% ipython --no-banner

In [1]: import numpy as np

In [2]: import numpy.linalg as la

In [3]: np.set_printoptions(precision=2, suppress=True, linewidth=200)

In [4]: M = np.load("test10.npy")

In [5]: M
Out[5]: 
array([[ 1, -1,  1],
       [ 1,  0,  0],
       [ 1,  1,  1],
       [ 1,  2,  4]])

In [6]: hat = M @ la.solve(M.T @ M, M.T)

In [7]: np.trace(hat)
Out[7]: np.float64(3.0)

In [8]: la.matrix_rank(np.eye(4) - hat)
Out[8]: np.int64(1)

In [9]: np.round((np.eye(4) - hat) @ M, 2) + 0
Out[9]: 
array([[0., 0., 0.],
       [0., 0., 0.],
       [0., 0., 0.],
       [0., 0., 0.]])

In [10]: x = np.array([1, 1, 1])

In [11]: rhs = M @ x

In [12]: rhs
Out[12]: array([1, 1, 3, 7])

In [13]: la.solve(M.T @ M, M.T @ rhs)
Out[13]: array([1., 1., 1.])

In [14]: rng = np.random.default_rng(36)

In [15]: rhs = rhs + 0.02 * rng.normal(size=4)

In [16]: rhs
Out[16]: array([0.98, 0.99, 2.99, 7.  ])

In [17]: beta, *_ = la.lstsq(M, rhs)

In [18]: [round(float(la.norm(la.solve(M.T @ M + lam * np.eye(3), M.T @ rhs))), 2) for lam in (0, 1, 10, 100)]
Out[18]: [1.73, 1.56, 1.11, 0.3]

In [19]: np.round(M.T @ (rhs - M @ beta), 2) + 0
Out[19]: array([0., 0., 0.])

In [20]: beta.round()
Out[20]: array([1., 1., 1.])

In [21]: mat = np.array([[0, 0, 0, 0], [0, 0, 1, 1], [0, 1, 0, 1], [0, 1, 1, 0]])

In [22]: mat
Out[22]: 
array([[0, 0, 0, 0],
       [0, 0, 1, 1],
       [0, 1, 0, 1],
       [0, 1, 1, 0]])

In [23]: t = np.radians(72)

In [24]: Rm = np.eye(4)

In [25]: Rm[0, 0] = Rm[2, 2] = np.cos(t)

In [26]: Rm[0, 2], Rm[2, 0] = -np.sin(t), np.sin(t)

In [27]: Rm
Out[27]: 
array([[ 0.31,  0.  , -0.95,  0.  ],
       [ 0.  ,  1.  ,  0.  ,  0.  ],
       [ 0.95,  0.  ,  0.31,  0.  ],
       [ 0.  ,  0.  ,  0.  ,  1.  ]])

In [28]: B = mat @ Rm.T

In [29]: round(la.det(Rm), 2), np.round(np.trace(Rm), 2)
Out[29]: (np.float64(1.0), np.float64(2.62))

In [30]: la.svd(mat, compute_uv=False), np.round(la.svd(B, compute_uv=False), 2) + 0
Out[30]: (array([2., 1., 1., 0.]), array([2., 1., 1., 0.]))

In [31]: B
Out[31]: 
array([[ 0.  ,  0.  ,  0.  ,  0.  ],
       [-0.95,  0.  ,  0.31,  1.  ],
       [ 0.  ,  1.  ,  0.  ,  1.  ],
       [-0.95,  1.  ,  0.31,  0.  ]])

In [32]: np.trace(mat)
Out[32]: np.int64(0)

In [33]: mat @ mat
Out[33]: 
array([[0, 0, 0, 0],
       [0, 2, 1, 1],
       [0, 1, 2, 1],
       [0, 1, 1, 2]])

In [34]: np.round(np.abs(la.eigvals(mat)).max(), 2)
Out[34]: np.float64(2.0)

In [35]: mat.inv()
---------------------------------------------------------------------------
AttributeError                            Traceback (most recent call last)
Cell In[35], line 1
----> 1 mat.inv()

AttributeError: 'numpy.ndarray' object has no attribute 'inv'

In [36]: np.all(la.eigvalsh(mat) > 0)
Out[36]: np.False_

In [37]: round(la.eigvalsh(mat).min(), 2)
Out[37]: np.float64(-1.0)

In [38]: left, sv, vt = la.svd(mat)

In [39]: vecs = vt[:(sv > 1e-8).sum()]

In [40]: x = mat[1] + 4 * mat[2] + rng.integers(2) * np.eye(4)[3]

In [41]: x
Out[41]: array([0., 4., 1., 6.])

In [42]: np.round(vecs.T @ vecs, 2) + 0
Out[42]: 
array([[0., 0., 0., 0.],
       [0., 1., 0., 0.],
       [0., 0., 1., 0.],
       [0., 0., 0., 1.]])

In [43]: la.matrix_rank(np.vstack([mat, x]))
Out[43]: np.int64(3)

In [44]: feats = np.load("a.npy")

In [45]: feats
Out[45]: 
array([[ 3.,  1.,  0.],
       [-4., -2., -2.],
       [ 4.,  4.,  5.]])

In [46]: B = feats + rng.integers(-2, 3, (3, 2)) @ rng.integers(-2, 3, (2, 3))

In [47]: B
Out[47]: 
array([[ 5.,  0., -1.],
       [-8., -6.,  0.],
       [ 4.,  4.,  5.]])

In [48]: B - feats
Out[48]: 
array([[ 2., -1., -1.],
       [-4., -4.,  2.],
       [ 0.,  0.,  0.]])

In [49]: np.abs(B - feats).sum(axis=1)
Out[49]: array([ 4., 10.,  0.])

In [50]: la.matrix_rank(B - feats, tol=1e-8)
Out[50]: np.int64(2)

In [51]: O, vecs = la.qr(B[:, :2])[0], la.qr(B[:, 2:])[0]

In [52]: sv = la.svd(O.T @ vecs, compute_uv=False)

In [53]: round(float(la.norm(O @ O.T - vecs @ vecs.T, 2)), 2)
Out[53]: 1.0

In [54]: sv
Out[54]: array([0.66])

In [55]: np.degrees(np.arccos(sv.clip(0, 1)))
Out[55]: array([48.94])

In [56]: arr = np.loadtxt("run4.csv", delimiter=",")

In [57]: arr
Out[57]: 
array([[ 4.3, -7. , -7. ,  6. ],
       [ 7. ,  4.3,  4. ,  9. ],
       [-2. ,  7. ,  2.3,  9. ],
       [ 4. , -7. , -7. ,  6.3]])

In [58]: left, sv, vt = la.svd(arr)

In [59]: np.argmax(sv[:-1] / (sv[1:] + 1e-6)) + 1
Out[59]: np.int64(3)

In [60]: B = left[:, :3] @ np.diag(sv[:3]) @ vt[:3]

In [61]: la.matrix_rank(arr, rtol=0.05)
Out[61]: np.int64(3)

In [62]: round(float(la.norm(arr - B, 2)), 2), round(float(sv[3]), 2)
Out[62]: (0.12, 0.12)

In [63]: B
Out[63]: 
array([[ 4.27, -7.05, -6.94,  6.02],
       [ 7.  ,  4.3 ,  4.  ,  9.  ],
       [-2.  ,  7.  ,  2.3 ,  9.  ],
       [ 4.03, -6.95, -7.06,  6.28]])

In [64]: rk = la.matrix_rank(B)

In [65]: rk
Out[65]: np.int64(3)

In [66]: null = la.svd(B)[2][rk:].T

In [67]: null @ null.T
Out[67]: 
array([[ 0.1 ,  0.2 , -0.21, -0.08],
       [ 0.2 ,  0.4 , -0.42, -0.16],
       [-0.21, -0.42,  0.44,  0.17],
       [-0.08, -0.16,  0.17,  0.06]])

In [68]: null.shape
Out[68]: (4, 1)

In [69]: [int(la.matrix_rank(np.delete(B, i, axis=0))) for i in range(4)]
Out[69]: [3, 3, 3, 3]

In [70]: null[:, 0] / null[np.abs(null[:, 0]).round(6).argmax(), 0]
Out[70]: array([-0.47, -0.95,  1.  ,  0.38])

In [71]: np.round(B @ null, 2) + 0
Out[71]: 
array([[0.],
       [0.],
       [0.],
       [0.]])

In [72]: [int(la.matrix_rank(B[:, :j + 1])) for j in range(4)]
Out[72]: [1, 2, 3, 3]

In [73]: [int(la.matrix_rank(B[:i])) for i in range(1, len(B) + 1)]
Out[73]: [1, 2, 3, 3]
